$ ipython --no-banner

In [1]: import numpy as np

In [2]: np.set_printoptions(precision=2, suppress=True, linewidth=120, floatmode="fixed")

In [3]: m1 = np.load("data.npy")

In [4]: m1
Out[4]: 
array([[ -3,  -3,  -3,  -3,  -3,  -3,  -3,  -3,  -3,  -3,  -3],
       [ -3,  -6,  -6,  -6,  -6,  -6,  -6,  -6,  -6,  -6,  -6],
       [ -3,  -6,  -9,  -9,  -9,  -9,  -9,  -9,  -9,  -9,  -9],
       [ -3,  -6,  -9, -12, -12, -12, -12, -12, -12, -12, -12],
       [ -3,  -6,  -9, -12, -15, -15, -15, -15, -15, -15, -15],
       [ -3,  -6,  -9, -12, -15, -18, -18, -18, -18, -18, -18],
       [ -3,  -6,  -9, -12, -15, -18, -21, -21, -21, -21, -21],
       [ -3,  -6,  -9, -12, -15, -18, -21, -24, -24, -24, -24],
       [ -3,  -6,  -9, -12, -15, -18, -21, -24, -27, -27, -27],
       [ -3,  -6,  -9, -12, -15, -18, -21, -24, -27, -30, -30],
       [ -3,  -6,  -9, -12, -15, -18, -21, -24, -27, -30, -33]])

In [5]: q, Rm = np.linalg.qr(m1)

In [6]: np.abs(np.diag(Rm))
Out[6]: array([9.95, 2.86, 2.85, 2.83, 2.81, 2.78, 2.74, 2.68, 2.60, 2.45, 2.12])

In [7]: print(np.trace(q @ q.T))
11.0

In [8]: print(np.round(q.T @ q, 2) + 0)
[[1.00 0.00 0.00 0.00 0.00 0.00 0.00 0.00 0.00 0.00 0.00]
 [0.00 1.00 0.00 0.00 0.00 0.00 0.00 0.00 0.00 0.00 0.00]
 [0.00 0.00 1.00 0.00 0.00 0.00 0.00 0.00 0.00 0.00 0.00]
 [0.00 0.00 0.00 1.00 0.00 0.00 0.00 0.00 0.00 0.00 0.00]
 [0.00 0.00 0.00 0.00 1.00 0.00 0.00 0.00 0.00 0.00 0.00]
 [0.00 0.00 0.00 0.00 0.00 1.00 0.00 0.00 0.00 0.00 0.00]
 [0.00 0.00 0.00 0.00 0.00 0.00 1.00 0.00 0.00 0.00 0.00]
 [0.00 0.00 0.00 0.00 0.00 0.00 0.00 1.00 0.00 0.00 0.00]
 [0.00 0.00 0.00 0.00 0.00 0.00 0.00 0.00 1.00 0.00 0.00]
 [0.00 0.00 0.00 0.00 0.00 0.00 0.00 0.00 0.00 1.00 0.00]
 [0.00 0.00 0.00 0.00 0.00 0.00 0.00 0.00 0.00 0.00 1.00]]

In [9]: print(np.round(abs(Rm[0, 0]), 2), np.round(np.linalg.norm(m1[:, 0]), 2))
9.95 9.95

In [10]: ev, evecs = np.linalg.eigh(m1)

In [11]: (ev > 1e-8).sum(), (ev < -1e-8).sum()
Out[11]: (np.int64(0), np.int64(11))

In [12]: np.round(evecs.T @ m1 @ evecs, 2) + 0
Out[12]: 
array([[-161.05,    0.00,    0.00,    0.00,    0.00,    0.00,    0.00,    0.00,    0.00,    0.00,    0.00],
       [   0.00,  -18.12,    0.00,    0.00,    0.00,    0.00,    0.00,    0.00,    0.00,    0.00,    0.00],
       [   0.00,    0.00,   -6.69,    0.00,    0.00,    0.00,    0.00,    0.00,    0.00,    0.00,    0.00],
       [   0.00,    0.00,    0.00,   -3.54,    0.00,    0.00,    0.00,    0.00,    0.00,    0.00,    0.00],
       [   0.00,    0.00,    0.00,    0.00,   -2.26,    0.00,    0.00,    0.00,    0.00,    0.00,    0.00],
       [   0.00,    0.00,    0.00,    0.00,    0.00,   -1.61,    0.00,    0.00,    0.00,    0.00,    0.00],
       [   0.00,    0.00,    0.00,    0.00,    0.00,    0.00,   -1.25,    0.00,    0.00,    0.00,    0.00],
       [   0.00,    0.00,    0.00,    0.00,    0.00,    0.00,    0.00,   -1.03,    0.00,    0.00,    0.00],
       [   0.00,    0.00,    0.00,    0.00,    0.00,    0.00,    0.00,    0.00,   -0.89,    0.00,    0.00],
       [   0.00,    0.00,    0.00,    0.00,    0.00,    0.00,    0.00,    0.00,    0.00,   -0.81,    0.00],
       [   0.00,    0.00,    0.00,    0.00,    0.00,    0.00,    0.00,    0.00,    0.00,    0.00,   -0.76]])

In [13]: print(np.linalg.svd(m1, compute_uv=False))
[161.05  18.12   6.69   3.54   2.26   1.61   1.25   1.03   0.89   0.81   0.76]

In [14]: print(round(float(np.abs(np.linalg.eigvals(m1)).max()), 2))
161.05

In [15]: np.sort(np.abs(np.linalg.eigvals(m1)))
Out[15]: array([  0.76,   0.81,   0.89,   1.03,   1.25,   1.61,   2.26,   3.54,   6.69,  18.12, 161.05])

In [16]: (m1 + m1.T) / 2
Out[16]: 
array([[ -3.00,  -3.00,  -3.00,  -3.00,  -3.00,  -3.00,  -3.00,  -3.00,  -3.00,  -3.00,  -3.00],
       [ -3.00,  -6.00,  -6.00,  -6.00,  -6.00,  -6.00,  -6.00,  -6.00,  -6.00,  -6.00,  -6.00],
       [ -3.00,  -6.00,  -9.00,  -9.00,  -9.00,  -9.00,  -9.00,  -9.00,  -9.00,  -9.00,  -9.00],
       [ -3.00,  -6.00,  -9.00, -12.00, -12.00, -12.00, -12.00, -12.00, -12.00, -12.00, -12.00],
       [ -3.00,  -6.00,  -9.00, -12.00, -15.00, -15.00, -15.00, -15.00, -15.00, -15.00, -15.00],
       [ -3.00,  -6.00,  -9.00, -12.00, -15.00, -18.00, -18.00, -18.00, -18.00, -18.00, -18.00],
       [ -3.00,  -6.00,  -9.00, -12.00, -15.00, -18.00, -21.00, -21.00, -21.00, -21.00, -21.00],
       [ -3.00,  -6.00,  -9.00, -12.00, -15.00, -18.00, -21.00, -24.00, -24.00, -24.00, -24.00],
       [ -3.00,  -6.00,  -9.00, -12.00, -15.00, -18.00, -21.00, -24.00, -27.00, -27.00, -27.00],
       [ -3.00,  -6.00,  -9.00, -12.00, -15.00, -18.00, -21.00, -24.00, -27.00, -30.00, -30.00],
       [ -3.00,  -6.00,  -9.00, -12.00, -15.00, -18.00, -21.00, -24.00, -27.00, -30.00, -33.00]])

In [17]: m1 @ m1
Out[17]: 
array([[  99,  189,  270,  342,  405,  459,  504,  540,  567,  585,  594],
       [ 189,  369,  531,  675,  801,  909,  999, 1071, 1125, 1161, 1179],
       [ 270,  531,  774,  990, 1179, 1341, 1476, 1584, 1665, 1719, 1746],
       [ 342,  675,  990, 1278, 1530, 1746, 1926, 2070, 2178, 2250, 2286],
       [ 405,  801, 1179, 1530, 1845, 2115, 2340, 2520, 2655, 2745, 2790],
       [ 459,  909, 1341, 1746, 2115, 2439, 2709, 2925, 3087, 3195, 3249],
       [ 504,  999, 1476, 1926, 2340, 2709, 3024, 3276, 3465, 3591, 3654],
       [ 540, 1071, 1584, 2070, 2520, 2925, 3276, 3564, 3780, 3924, 3996],
       [ 567, 1125, 1665, 2178, 2655, 3087, 3465, 3780, 4023, 4185, 4266],
       [ 585, 1161, 1719, 2250, 2745, 3195, 3591, 3924, 4185, 4365, 4455],
       [ 594, 1179, 1746, 2286, 2790, 3249, 3654, 3996, 4266, 4455, 4554]])

In [18]: def softmax(z):
    ...:     e = np.exp(z - z.max(axis=-1, keepdims=True))
    ...:     return e / e.sum(axis=-1, keepdims=True)
    ...: 

In [19]: np.round(softmax(m1[3]), 2) + 0
Out[19]: array([0.95, 0.05, 0.00, 0.00, 0.00, 0.00, 0.00, 0.00, 0.00, 0.00, 0.00])

In [20]: np.round(softmax(m1[3] + -3), 2) + 0
Out[20]: array([0.95, 0.05, 0.00, 0.00, 0.00, 0.00, 0.00, 0.00, 0.00, 0.00, 0.00])

In [21]: att = m1 @ m1.T / np.sqrt(11)

In [22]: softmax(att).round(6).argmax(axis=1)
Out[22]: array([10, 10, 10, 10, 10, 10, 10, 10, 10, 10, 10])

In [23]: np.round(softmax(att), 2) + 0
Out[23]: 
array([[0.00, 0.00, 0.00, 0.00, 0.00, 0.00, 0.00, 0.00, 0.00, 0.06, 0.94],
       [0.00, 0.00, 0.00, 0.00, 0.00, 0.00, 0.00, 0.00, 0.00, 0.00, 1.00],
       [0.00, 0.00, 0.00, 0.00, 0.00, 0.00, 0.00, 0.00, 0.00, 0.00, 1.00],
       [0.00, 0.00, 0.00, 0.00, 0.00, 0.00, 0.00, 0.00, 0.00, 0.00, 1.00],
       [0.00, 0.00, 0.00, 0.00, 0.00, 0.00, 0.00, 0.00, 0.00, 0.00, 1.00],
       [0.00, 0.00, 0.00, 0.00, 0.00, 0.00, 0.00, 0.00, 0.00, 0.00, 1.00],
       [0.00, 0.00, 0.00, 0.00, 0.00, 0.00, 0.00, 0.00, 0.00, 0.00, 1.00],
       [0.00, 0.00, 0.00, 0.00, 0.00, 0.00, 0.00, 0.00, 0.00, 0.00, 1.00],
       [0.00, 0.00, 0.00, 0.00, 0.00, 0.00, 0.00, 0.00, 0.00, 0.00, 1.00],
       [0.00, 0.00, 0.00, 0.00, 0.00, 0.00, 0.00, 0.00, 0.00, 0.00, 1.00],
       [0.00, 0.00, 0.00, 0.00, 0.00, 0.00, 0.00, 0.00, 0.00, 0.00, 1.00]])

In [24]: np.round(softmax(att + np.triu(np.full(att.shape, -np.inf), 1)), 2) + 0
Out[24]: 
array([[1.00, 0.00, 0.00, 0.00, 0.00, 0.00, 0.00, 0.00, 0.00, 0.00, 0.00],
       [0.00, 1.00, 0.00, 0.00, 0.00, 0.00, 0.00, 0.00, 0.00, 0.00, 0.00],
       [0.00, 0.00, 1.00, 0.00, 0.00, 0.00, 0.00, 0.00, 0.00, 0.00, 0.00],
       [0.00, 0.00, 0.00, 1.00, 0.00, 0.00, 0.00, 0.00, 0.00, 0.00, 0.00],
       [0.00, 0.00, 0.00, 0.00, 1.00, 0.00, 0.00, 0.00, 0.00, 0.00, 0.00],
       [0.00, 0.00, 0.00, 0.00, 0.00, 1.00, 0.00, 0.00, 0.00, 0.00, 0.00],
       [0.00, 0.00, 0.00, 0.00, 0.00, 0.00, 1.00, 0.00, 0.00, 0.00, 0.00],
       [0.00, 0.00, 0.00, 0.00, 0.00, 0.00, 0.00, 1.00, 0.00, 0.00, 0.00],
       [0.00, 0.00, 0.00, 0.00, 0.00, 0.00, 0.00, 0.00, 1.00, 0.00, 0.00],
       [0.00, 0.00, 0.00, 0.00, 0.00, 0.00, 0.00, 0.00, 0.00, 1.00, 0.00],
       [0.00, 0.00, 0.00, 0.00, 0.00, 0.00, 0.00, 0.00, 0.00, 0.00, 1.00]])
